$ ipython --no-banner

In [1]: import numpy as np

In [2]: from numpy import linalg as LA

In [3]: np.set_printoptions(precision=2, suppress=True, linewidth=200, legacy="1.25")

In [4]: feats = np.loadtxt("block9.csv", delimiter=",")

In [5]: feats
Out[5]: 
array([[-1.56, -2.99,  1.23, -0.39,  0.11,  0.08, -1.89,  2.89],
       [ 1.65,  2.61, -0.38,  0.64, -0.55,  0.49,  1.49, -3.49],
       [ 1.54,  1.67,  0.92,  0.91, -1.13,  1.27,  0.69, -3.85],
       [-1.33, -0.92, -1.67, -1.  ,  1.39, -1.65, -0.12,  3.73],
       [-0.88,  0.24, -2.52, -1.01,  1.6 , -1.98,  0.7 ,  3.13],
       [ 1.51,  3.06, -1.48,  0.3 ,  0.04, -0.27,  1.98, -2.65],
       [-0.4 ,  1.19, -2.97, -0.92,  1.6 , -2.06,  1.31,  2.29],
       [-1.64, -2.27, -0.16, -0.77,  0.8 , -0.83, -1.19,  3.72],
       [ 1.04,  0.13,  2.28,  1.03, -1.55,  1.9 , -0.44, -3.38],
       [-1.47, -1.39, -1.22, -0.95,  1.24, -1.42, -0.48,  3.84],
       [-1.4 , -1.16, -1.45, -0.98,  1.32, -1.54, -0.3 ,  3.8 ],
       [ 0.08,  1.99, -3.13, -0.74,  1.46, -1.94,  1.78,  1.28],
       [-1.23, -0.64, -1.9 , -1.02,  1.46, -1.75,  0.08,  3.63],
       [-1.41, -1.17, -1.44, -0.98,  1.31, -1.53, -0.31,  3.8 ],
       [ 1.62,  2.08,  0.42,  0.82, -0.92,  0.98,  1.03, -3.79],
       [-1.53, -1.62, -0.97, -0.92,  1.14, -1.29, -0.66,  3.85],
       [-0.61,  0.81, -2.82, -0.97,  1.62, -2.05,  1.07,  2.67],
       [ 1.61,  2.06,  0.45,  0.83, -0.93,  1.  ,  1.01, -3.79],
       [ 0.92, -0.15,  2.47,  1.02, -1.59,  1.97, -0.64, -3.2 ],
       [ 1.56,  1.77,  0.8 ,  0.89, -1.08,  1.2 ,  0.77, -3.84],
       [ 0.62, -0.78,  2.81,  0.97, -1.62,  2.05, -1.05, -2.69],
       [-1.58, -1.87, -0.69, -0.87,  1.03, -1.14, -0.85,  3.83],
       [ 1.05,  3.05, -2.55, -0.16,  0.75, -1.14,  2.21, -1.14],
       [-0.01,  1.85, -3.12, -0.78,  1.5 , -1.98,  1.7 ,  1.49],
       [ 1.61,  2.08,  0.42,  0.82, -0.92,  0.98,  1.03, -3.79],
       [ 0.01,  1.88, -3.12, -0.77,  1.49, -1.97,  1.71,  1.45],
       [-0.78, -2.84,  2.86,  0.36, -1.02,  1.46, -2.17,  0.39]])

In [6]: U, sigma, vt = LA.svd(feats)

In [7]: sigma.round(2) + 0
Out[7]: array([21.7 , 14.29,  0.  ,  0.  ,  0.  ,  0.  ,  0.  ,  0.  ])

In [8]: other = U[:, :2] @ np.diag(sigma[:2]) @ vt[:2]

In [9]: round(LA.norm(feats - other, 2), 2), round(sigma[2], 2)
Out[9]: (0.0, 0.0)

In [10]: np.round(LA.norm(feats - other) / LA.norm(feats), 2)
Out[10]: 0.0

In [11]: LA.matrix_rank(other)
Out[11]: 2

In [12]: LA.cond(feats) > 100
Out[12]: True

In [13]: round(float(LA.norm(feats, 2) / LA.norm(feats)), 2)
Out[13]: 0.84
